% python3 -q
>>> import numpy as np
>>> np.set_printoptions(suppress=True, linewidth=120)
>>> m1 = np.loadtxt("data.csv", delimiter=",")
>>> m1
array([[-0.7, -1. , -1.3, -1. , -1.5,  0.6,  0.4,  1.8,  1.1, -0.5,  2.6,  0.4,  0.4,  0.2,  2.2],
       [-0.2,  0.2,  0.6, -1.6,  0.7,  0.2,  0.3, -1.3,  0.5, -0.4,  0.6,  2.1, -1.2,  0.4,  0.2],
       [ 0. , -0.2,  0.1,  1. ,  0.6,  1.2,  0.9, -0.7,  0.2, -0.1,  0.8,  0.9,  0.3,  0.8,  1.5],
       [ 0.9, -0.3,  1.5,  1.2, -0.9, -0.6, -1.3, -0.1,  0. , -0.9, -0.9,  0.5,  0.7,  0.9, -0.4],
       [-0.3, -0.1, -0.3, -0.7,  0. , -0.8,  0.3, -0.3, -1.2, -0.6,  0. ,  0. ,  0. , -0.8, -0.6],
       [ 1.1, -1.4, -0.1, -0.7,  0.7, -1.5,  0.1,  0.2,  0.2, -2. ,  0.3,  0.4,  0.5,  0.6,  0.9]])
>>> def softmax(z):
...     e = np.exp(z - z.max(axis=-1, keepdims=True))
...     return e / e.sum(axis=-1, keepdims=True)
... 
>>> np.round(softmax(m1[0]), 1) + 0
array([0. , 0. , 0. , 0. , 0. , 0. , 0. , 0.1, 0.1, 0. , 0.3, 0. , 0. , 0. , 0.2])
>>> att = m1 @ m1.T / np.sqrt(15)
>>> np.round(softmax(att + np.triu(np.full(att.shape, -np.inf), 1)), 1) + 0
array([[1. , 0. , 0. , 0. , 0. , 0. ],
       [0.1, 0.9, 0. , 0. , 0. , 0. ],
       [0.2, 0.2, 0.6, 0. , 0. , 0. ],
       [0. , 0. , 0. , 0.9, 0. , 0. ],
       [0.1, 0.2, 0.1, 0.1, 0.5, 0. ],
       [0.1, 0.1, 0. , 0.1, 0. , 0.7]])
>>> softmax(att).round(6).argmax(axis=1)
array([0, 1, 2, 3, 4, 5])
>>> blk = np.stack([m1, 5 * m1, m1[::-1]])
>>> blk.shape
(3, 6, 15)
>>> np.linalg.matrix_rank(blk.reshape(3, -1))
np.int64(2)
>>> np.round(np.einsum("bij,cij->bc", blk, blk), 1)
array([[  71.6,  358.2,    8.1],
       [ 358.2, 1790.8,   40.7],
       [   8.1,   40.7,   71.6]])
>>> x = np.array([-3, -3, 2, -3, -2, 0, 1, 3, 1, 1, -3, 1, -2, -1, -1])
>>> m1 @ np.eye(15)[3]
array([-1. , -1.6,  1. ,  1.2, -0.7, -0.7])
>>> np.sign((m1 @ x).round(6))
array([ 1.,  1., -1., -1.,  1., -1.])
>>> np.round(m1 @ x, 1)
array([ 4.3,  3.2, -8.9, -1.8,  1.7, -2.7])
>>> (m1 @ x).argmax()
np.int64(0)
>>> np.round(np.einsum("ij,j->i", m1, x), 1)
array([ 4.3,  3.2, -8.9, -1.8,  1.7, -2.7])
>>> W0 = np.loadtxt("arr.csv", delimiter=",")
>>> W0
array([[3., 1., 0., 0., 0., 0., 0., 0., 0., 0.],
       [0., 3., 1., 0., 0., 0., 0., 0., 0., 0.],
       [0., 0., 3., 1., 0., 0., 0., 0., 0., 0.],
       [0., 0., 0., 3., 1., 0., 0., 0., 0., 0.],
       [0., 0., 0., 0., 3., 1., 0., 0., 0., 0.],
       [0., 0., 0., 0., 0., 3., 1., 0., 0., 0.],
       [0., 0., 0., 0., 0., 0., 3., 1., 0., 0.],
       [0., 0., 0., 0., 0., 0., 0., 3., 1., 0.],
       [0., 0., 0., 0., 0., 0., 0., 0., 3., 1.],
       [0., 0., 0., 0., 0., 0., 0., 0., 0., 3.]])
>>> # triangular: eigenvalues sit on the diagonal
>>> np.round(np.sort(np.linalg.eigvals(W0)), 1)
array([3., 3., 3., 3., 3., 3., 3., 3., 3., 3.])
>>> np.prod(np.diag(W0)), round(np.linalg.det(W0), 1)
(np.float64(59049.0), np.float64(59049.0))
>>> rng = np.random.default_rng(548)
>>> z = rng.permutation(10)
>>> M2 = W0[:, z] * rng.choice([-1, 1], 10)
>>> M2
array([[-0., -0., -0., -0.,  3., -0.,  0.,  0., -1.,  0.],
       [-1., -0., -0., -0.,  0., -0.,  0.,  0., -3.,  0.],
       [-3., -0., -1., -0.,  0., -0.,  0.,  0., -0.,  0.],
       [-0., -0., -3., -0.,  0., -0.,  0.,  0., -0.,  1.],
       [-0., -0., -0., -0.,  0., -1.,  0.,  0., -0.,  3.],
       [-0., -1., -0., -0.,  0., -3.,  0.,  0., -0.,  0.],
       [-0., -3., -0., -0.,  0., -0.,  0.,  1., -0.,  0.],
       [-0., -0., -0., -0.,  0., -0.,  1.,  3., -0.,  0.],
       [-0., -0., -0., -1.,  0., -0.,  3.,  0., -0.,  0.],
       [-0., -0., -0., -3.,  0., -0.,  0.,  0., -0.,  0.]])
>>> left, _, Vt = np.linalg.svd(W0.T @ M2)
>>> z
array([2, 6, 3, 9, 0, 5, 8, 7, 1, 4])
>>> np.round(left @ Vt, 1) + 0
array([[ 0.,  0.,  0.,  0.,  1.,  0.,  0.,  0.,  0.,  0.],
       [ 0.,  0.,  0.,  0.,  0.,  0.,  0.,  0., -1.,  0.],
       [-1.,  0.,  0.,  0.,  0.,  0.,  0.,  0.,  0.,  0.],
       [ 0.,  0., -1.,  0.,  0.,  0.,  0.,  0.,  0.,  0.],
       [ 0.,  0.,  0.,  0.,  0.,  0.,  0.,  0.,  0.,  1.],
       [ 0.,  0.,  0.,  0.,  0., -1.,  0.,  0.,  0.,  0.],
       [ 0., -1.,  0.,  0.,  0.,  0.,  0.,  0.,  0.,  0.],
       [ 0.,  0.,  0.,  0.,  0.,  0.,  0.,  1.,  0.,  0.],
       [ 0.,  0.,  0.,  0.,  0.,  0.,  1.,  0.,  0.,  0.],
       [ 0.,  0.,  0., -1.,  0.,  0.,  0.,  0.,  0.,  0.]])
>>> np.round(np.linalg.lstsq(W0, M2)[0], 1) + 0
array([[ 0.,  0.,  0.,  0.,  1.,  0.,  0.,  0.,  0.,  0.],
       [ 0.,  0.,  0.,  0.,  0.,  0.,  0.,  0., -1.,  0.],
       [-1.,  0.,  0.,  0.,  0.,  0.,  0.,  0.,  0.,  0.],
       [ 0.,  0., -1.,  0.,  0.,  0.,  0.,  0.,  0.,  0.],
       [ 0.,  0.,  0.,  0.,  0.,  0.,  0.,  0.,  0.,  1.],
       [ 0.,  0.,  0.,  0.,  0., -1.,  0.,  0.,  0.,  0.],
       [ 0., -1.,  0.,  0.,  0.,  0.,  0.,  0.,  0.,  0.],
       [ 0.,  0.,  0.,  0.,  0.,  0.,  0.,  1.,  0.,  0.],
       [ 0.,  0.,  0.,  0.,  0.,  0.,  1.,  0.,  0.,  0.],
       [ 0.,  0.,  0., -1.,  0.,  0.,  0.,  0.,  0.,  0.]])
